% ipython --no-banner

In [1]: import numpy as np

In [2]: from numpy import linalg as LA

In [3]: np.set_printoptions(precision=2, suppress=True, linewidth=120)

In [4]: M = np.loadtxt("test4.csv", delimiter=",")

In [5]: M
Out[5]: 
array([[-1.4,  0. ,  0.5,  0.2,  0.6],
       [-1.8, -1.5, -0.9, -1.4,  0.1],
       [ 0.1, -1.7, -0.8,  0.6, -1.5],
       [-2.5,  1.9, -0.1,  0.1,  0. ],
       [-0.1,  0.2, -1.4,  0.4,  1.5],
       [ 0.2, -1.1,  0.4,  0.8, -0.3],
       [ 0.1,  0.8, -0.3, -0.3,  0.1],
       [-0.6, -1.4,  0.6, -0.4,  0.4]])

In [6]: U, sv, vt = LA.svd(M, full_matrices=False)

In [7]: np.round(U.T @ U, 2) + 0
Out[7]: 
array([[1., 0., 0., 0., 0.],
       [0., 1., 0., 0., 0.],
       [0., 0., 1., 0., 0.],
       [0., 0., 0., 1., 0.],
       [0., 0., 0., 0., 1.]])

In [8]: round(float(np.sqrt((sv ** 2).sum())), 2), round(float(LA.norm(M)), 2)
Out[8]: (6.11, 6.11)

In [9]: np.cumsum(sv ** 2) / np.sum(sv ** 2)
Out[9]: array([0.4 , 0.71, 0.84, 0.93, 1.  ])

In [10]: np.round(U.T @ M @ vt.T, 2) + 0
Out[10]: 
array([[3.86, 0.  , 0.  , 0.  , 0.  ],
       [0.  , 3.4 , 0.  , 0.  , 0.  ],
       [0.  , 0.  , 2.2 , 0.  , 0.  ],
       [0.  , 0.  , 0.  , 1.9 , 0.  ],
       [0.  , 0.  , 0.  , 0.  , 1.57]])

In [11]: out = np.c_[M[:, :3] @ np.array([[2, 1, 3], [1, 3, 2], [3, -1, 2]]), np.array([-4, 6, -9, -9, 7, -6, -2, 5])]

In [12]: out
Out[12]: 
array([[ -1.3,  -1.9,  -3.2,  -4. ],
       [ -7.8,  -5.4, -10.2,   6. ],
       [ -3.9,  -4.2,  -4.7,  -9. ],
       [ -3.4,   3.3,  -3.9,  -9. ],
       [ -4.2,   1.9,  -2.7,   7. ],
       [  0.5,  -3.5,  -0.8,  -6. ],
       [  0.1,   2.8,   1.3,  -2. ],
       [ -0.8,  -5.4,  -3.4,   5. ]])

In [13]: np.round(LA.lstsq(M, out[:, 0])[0], 2) + 0
Out[13]: array([2., 1., 3., 0., 0.])

In [14]: np.round(LA.norm(out - M @ LA.lstsq(M, out)[0], axis=0), 2) + 0
Out[14]: array([0.  , 0.  , 0.  , 4.63])

In [15]: LA.norm(LA.qr(M)[0].T @ out, axis=0) ** 2 / ((out ** 2).sum(axis=0) + 1e-12)
Out[15]: array([1.  , 1.  , 1.  , 0.93])

In [16]: LA.matrix_rank(out)
Out[16]: np.int64(4)

In [17]: LA.matrix_rank(np.c_[M, out])
Out[17]: np.int64(6)

In [18]: x = np.array([2, 6, 1, -2, 1])

In [19]: target = M @ x

In [20]: LA.lstsq(M, target)[0]
Out[20]: array([ 2.,  6.,  1., -2.,  1.])

In [21]: np.round(LA.pinv(M) @ M, 2) + 0
Out[21]: 
array([[1., 0., 0., 0., 0.],
       [0., 1., 0., 0., 0.],
       [0., 0., 1., 0., 0.],
       [0., 0., 0., 1., 0.],
       [0., 0., 0., 0., 1.]])

In [22]: rng = np.random.default_rng(27)

In [23]: target = target + 0.1 * rng.normal(size=8)

In [24]: target
Out[24]: array([ -1.97, -10.52, -13.4 ,   5.99,   0.39,  -7.72,   5.38,  -7.69])

In [25]: beta, *_ = LA.lstsq(M, target)

In [26]: [round(float(LA.norm(LA.solve(M.T @ M + lam * np.eye(5), M.T @ target))), 2) for lam in (0, 1, 10, 100)]
Out[26]: [6.72, 5.96, 3.4, 0.68]

In [27]: Q, vecs = LA.qr(M[:, :2])[0], LA.qr(M[:, 2:])[0]

In [28]: sv = LA.svd(Q.T @ vecs, compute_uv=False)

In [29]: (sv > 0.9).sum()
Out[29]: np.int64(0)

In [30]: sv
Out[30]: array([0.43, 0.37])

In [31]: K = np.load("mat.npy")

In [32]: K
Out[32]: 
array([[0.4 , 0.  , 0.  , 0.  , 0.2 , 0.2 , 0.2 , 0.  , 0.  ],
       [0.2 , 0.2 , 0.2 , 0.  , 0.  , 0.  , 0.2 , 0.  , 0.2 ],
       [0.  , 0.  , 0.5 , 0.  , 0.  , 0.  , 0.5 , 0.  , 0.  ],
       [0.33, 0.  , 0.  , 0.33, 0.  , 0.  , 0.  , 0.33, 0.  ],
       [0.  , 0.5 , 0.  , 0.  , 0.5 , 0.  , 0.  , 0.  , 0.  ],
       [0.  , 0.25, 0.  , 0.  , 0.25, 0.25, 0.  , 0.  , 0.25],
       [0.2 , 0.2 , 0.  , 0.  , 0.2 , 0.2 , 0.2 , 0.  , 0.  ],
       [0.  , 0.  , 0.  , 0.  , 0.  , 0.33, 0.  , 0.67, 0.  ],
       [0.  , 0.  , 0.  , 0.  , 0.  , 0.  , 0.  , 0.33, 0.67]])

In [33]: out = K + rng.integers(-2, 3, (9, 6)) @ rng.integers(-2, 3, (6, 9))

In [34]: out
Out[34]: 
array([[  3.4 ,  -8.  ,   0.  ,   4.  ,  -7.8 ,   5.2 ,   3.2 ,  -3.  ,   0.  ],
       [  9.2 , -11.8 ,  -6.8 ,  -1.  ,  -8.  ,  -2.  ,  -1.8 , -19.  ,  -4.8 ],
       [ -2.  ,   3.  ,  -1.5 ,   2.  ,   6.  ,  -4.  ,   6.5 ,  -2.  ,   2.  ],
       [ -1.67,   0.  ,   3.  ,  -7.67,  -6.  ,   0.  ,  -6.  ,  -0.67,   0.  ],
       [ -3.  ,   0.5 ,   5.  ,  -4.  ,  -7.5 ,   7.  ,  -8.  ,   9.  ,   3.  ],
       [  5.  ,  -4.75,  -6.  ,  -3.  ,  -1.75,  -3.75,  -5.  , -13.  ,  -1.75],
       [  4.2 ,  -8.8 ,  -5.  ,   5.  ,  -5.8 ,   2.2 ,   7.2 , -10.  ,   0.  ],
       [  2.  ,  -6.  ,   7.  ,   3.  ,  -6.  ,   2.33,   6.  ,  -0.33,  -3.  ],
       [ -3.  ,   8.  ,  -3.  ,  -1.  ,   8.  ,  -2.  ,   2.  ,   5.33,  -0.33]])

In [35]: out - K
Out[35]: 
array([[  3.,  -8.,   0.,   4.,  -8.,   5.,   3.,  -3.,   0.],
       [  9., -12.,  -7.,  -1.,  -8.,  -2.,  -2., -19.,  -5.],
       [ -2.,   3.,  -2.,   2.,   6.,  -4.,   6.,  -2.,   2.],
       [ -2.,   0.,   3.,  -8.,  -6.,   0.,  -6.,  -1.,   0.],
       [ -3.,   0.,   5.,  -4.,  -8.,   7.,  -8.,   9.,   3.],
       [  5.,  -5.,  -6.,  -3.,  -2.,  -4.,  -5., -13.,  -2.],
       [  4.,  -9.,  -5.,   5.,  -6.,   2.,   7., -10.,   0.],
       [  2.,  -6.,   7.,   3.,  -6.,   2.,   6.,  -1.,  -3.],
       [ -3.,   8.,  -3.,  -1.,   8.,  -2.,   2.,   5.,  -1.]])

In [36]: LA.matrix_rank(out - K, tol=1e-8)
Out[36]: np.int64(6)

In [37]: t = np.radians(180)

In [38]: r_ = np.eye(9)

In [39]: r_[0, 0] = r_[7, 7] = np.cos(t)

In [40]: r_[0, 7], r_[7, 0] = -np.sin(t), np.sin(t)

In [41]: r_.round(2) + 0
Out[41]: 
array([[-1.,  0.,  0.,  0.,  0.,  0.,  0.,  0.,  0.],
       [ 0.,  1.,  0.,  0.,  0.,  0.,  0.,  0.,  0.],
       [ 0.,  0.,  1.,  0.,  0.,  0.,  0.,  0.,  0.],
       [ 0.,  0.,  0.,  1.,  0.,  0.,  0.,  0.,  0.],
       [ 0.,  0.,  0.,  0.,  1.,  0.,  0.,  0.,  0.],
       [ 0.,  0.,  0.,  0.,  0.,  1.,  0.,  0.,  0.],
       [ 0.,  0.,  0.,  0.,  0.,  0.,  1.,  0.,  0.],
       [ 0.,  0.,  0.,  0.,  0.,  0.,  0., -1.,  0.],
       [ 0.,  0.,  0.,  0.,  0.,  0.,  0.,  0.,  1.]])

In [42]: out = K @ r_.T

In [43]: np.abs(out - K).max(axis=0)
Out[43]: array([0.8 , 0.  , 0.  , 0.  , 0.  , 0.  , 0.  , 1.33, 0.  ])

In [44]: np.allclose(K @ K.T, out @ out.T)
Out[44]: True

In [45]: out.round(2) + 0
Out[45]: 
array([[-0.4 ,  0.  ,  0.  ,  0.  ,  0.2 ,  0.2 ,  0.2 ,  0.  ,  0.  ],
       [-0.2 ,  0.2 ,  0.2 ,  0.  ,  0.  ,  0.  ,  0.2 ,  0.  ,  0.2 ],
       [ 0.  ,  0.  ,  0.5 ,  0.  ,  0.  ,  0.  ,  0.5 ,  0.  ,  0.  ],
       [-0.33,  0.  ,  0.  ,  0.33,  0.  ,  0.  ,  0.  , -0.33,  0.  ],
       [ 0.  ,  0.5 ,  0.  ,  0.  ,  0.5 ,  0.  ,  0.  ,  0.  ,  0.  ],
       [ 0.  ,  0.25,  0.  ,  0.  ,  0.25,  0.25,  0.  ,  0.  ,  0.25],
       [-0.2 ,  0.2 ,  0.  ,  0.  ,  0.2 ,  0.2 ,  0.2 ,  0.  ,  0.  ],
       [ 0.  ,  0.  ,  0.  ,  0.  ,  0.  ,  0.33,  0.  , -0.67,  0.  ],
       [ 0.  ,  0.  ,  0.  ,  0.  ,  0.  ,  0.  ,  0.  , -0.33,  0.67]])

In [46]: np.allclose(LA.norm(K, axis=1), LA.norm(out, axis=1))
Out[46]: True

In [47]: round(float(LA.det(r_)), 2), np.trace(r_)
Out[47]: (1.0, np.float64(5.0))

In [48]: LA.svd(K, compute_uv=False), LA.svd(out, compute_uv=False)
Out[48]: 
(array([1.05, 0.88, 0.76, 0.67, 0.51, 0.39, 0.17, 0.16, 0.07]),
 array([1.05, 0.88, 0.76, 0.67, 0.51, 0.39, 0.17, 0.16, 0.07]))

In [49]: out = K / np.sqrt((K ** 2).mean(axis=1, keepdims=True))

In [50]: LA.matrix_rank(out) == LA.matrix_rank(K)
Out[50]: np.True_

In [51]: LA.matrix_rank(K - K.mean(axis=1, keepdims=True))
Out[51]: np.int64(8)

In [52]: u = np.array([1, -1])

In [53]: np.cross(K[3, :3], K[2, :3])
Out[53]: array([ 0.  , -0.17,  0.  ])

In [54]: np.correlate(K[3], K[2], "full")
Out[54]: array([0.  , 0.  , 0.17, 0.  , 0.  , 0.17, 0.17, 0.  , 0.  , 0.33, 0.  , 0.  , 0.  , 0.17, 0.  , 0.  , 0.  ])

In [55]: np.polyval(u, K[3])
Out[55]: array([-0.67, -1.  , -1.  , -0.67, -1.  , -1.  , -1.  , -0.67, -1.  ])

In [56]: np.array([np.convolve(row, u, "same") for row in K])
Out[56]: 
array([[ 0.4 , -0.4 ,  0.  ,  0.  ,  0.2 ,  0.  ,  0.  , -0.2 ,  0.  ],
       [ 0.2 ,  0.  ,  0.  , -0.2 ,  0.  ,  0.  ,  0.2 , -0.2 ,  0.2 ],
       [ 0.  ,  0.  ,  0.5 , -0.5 ,  0.  ,  0.  ,  0.5 , -0.5 ,  0.  ],
       [ 0.33, -0.33,  0.  ,  0.33, -0.33,  0.  ,  0.  ,  0.33, -0.33],
       [ 0.  ,  0.5 , -0.5 ,  0.  ,  0.5 , -0.5 ,  0.  ,  0.  ,  0.  ],
       [ 0.  ,  0.25, -0.25,  0.  ,  0.25,  0.  , -0.25,  0.  ,  0.25],
       [ 0.2 ,  0.  , -0.2 ,  0.  ,  0.2 ,  0.  ,  0.  , -0.2 ,  0.  ],
       [ 0.  ,  0.  ,  0.  ,  0.  ,  0.  ,  0.33, -0.33,  0.67, -0.67],
       [ 0.  ,  0.  ,  0.  ,  0.  ,  0.  ,  0.  ,  0.  ,  0.33,  0.33]])

In [57]: feats = np.load("sample3.npy")

In [58]: feats
Out[58]: 
array([[ 1.41, -1.19,  2.37],
       [-0.14,  1.56,  2.56],
       [ 0.84, -2.32, -1.7 ],
       [ 0.38,  0.82,  2.86],
       [ 1.4 , -1.17,  2.38],
       [-0.95,  2.41,  1.51],
       [ 1.09, -0.46,  2.76],
       [ 1.61, -1.88,  1.69],
       [ 0.03,  1.33,  2.69],
       [ 1.64, -2.31,  0.98],
       [-0.89,  2.36,  1.62],
       [-1.49,  1.44, -2.17],
       [ 1.57, -2.54,  0.28],
       [ 0.82,  0.08,  2.88],
       [-1.18,  2.56,  1.03],
       [-1.42,  1.24, -2.33],
       [ 1.11, -2.51, -1.21]])

In [59]: U, sv, vt = LA.svd(feats)

In [60]: vecs = vt[:(sv > 1e-8).sum()]

In [61]: x = feats[6] + 3 * feats[2] + rng.integers(2) * np.eye(3)[0]

In [62]: x
Out[62]: array([ 4.63, -7.43, -2.35])

In [63]: np.diag(vecs.T @ vecs)
Out[63]: array([0.3 , 0.76, 0.94])

In [64]: Xs = feats - feats.mean(axis=0)

In [65]: U, sv, vt = LA.svd(Xs, full_matrices=False)

In [66]: LA.matrix_rank(Xs)
Out[66]: np.int64(2)

In [67]: np.searchsorted(np.cumsum(sv ** 2) / (sv ** 2).sum(), 0.9) + 1
Out[67]: np.int64(2)

In [68]: sv.round(2) + 0
Out[68]: array([8.61, 7.58, 0.  ])

In [69]: np.round(Xs.mean(axis=0), 2) + 0
Out[69]: array([0., 0., 0.])

In [70]: (np.sign(U[:, 0]) == np.sign(U[0, 0])).astype(int)
Out[70]: array([1, 0, 1, 0, 1, 0, 1, 1, 0, 1, 0, 0, 1, 0, 0, 0, 1])

In [71]: np.abs(vt[0]).argmax()
Out[71]: np.int64(1)

In [72]: np.round(sv ** 2 / (sv ** 2).sum(), 2) + 0
Out[72]: array([0.56, 0.44, 0.  ])

In [73]: idx = feats[:, 2] > np.median(feats[:, 2])

In [74]: u = feats[idx].mean(axis=0) - feats[~idx].mean(axis=0)

In [75]: u
Out[75]: array([ 0.91, -0.15,  2.75])

In [76]: round(float((((feats - feats.mean(axis=0)) @ u > 0) == idx).mean()), 2)
Out[76]: 0.88

In [77]: idx.astype(int)
Out[77]: array([1, 1, 0, 1, 1, 0, 1, 1, 1, 0, 0, 0, 0, 1, 0, 0, 0])
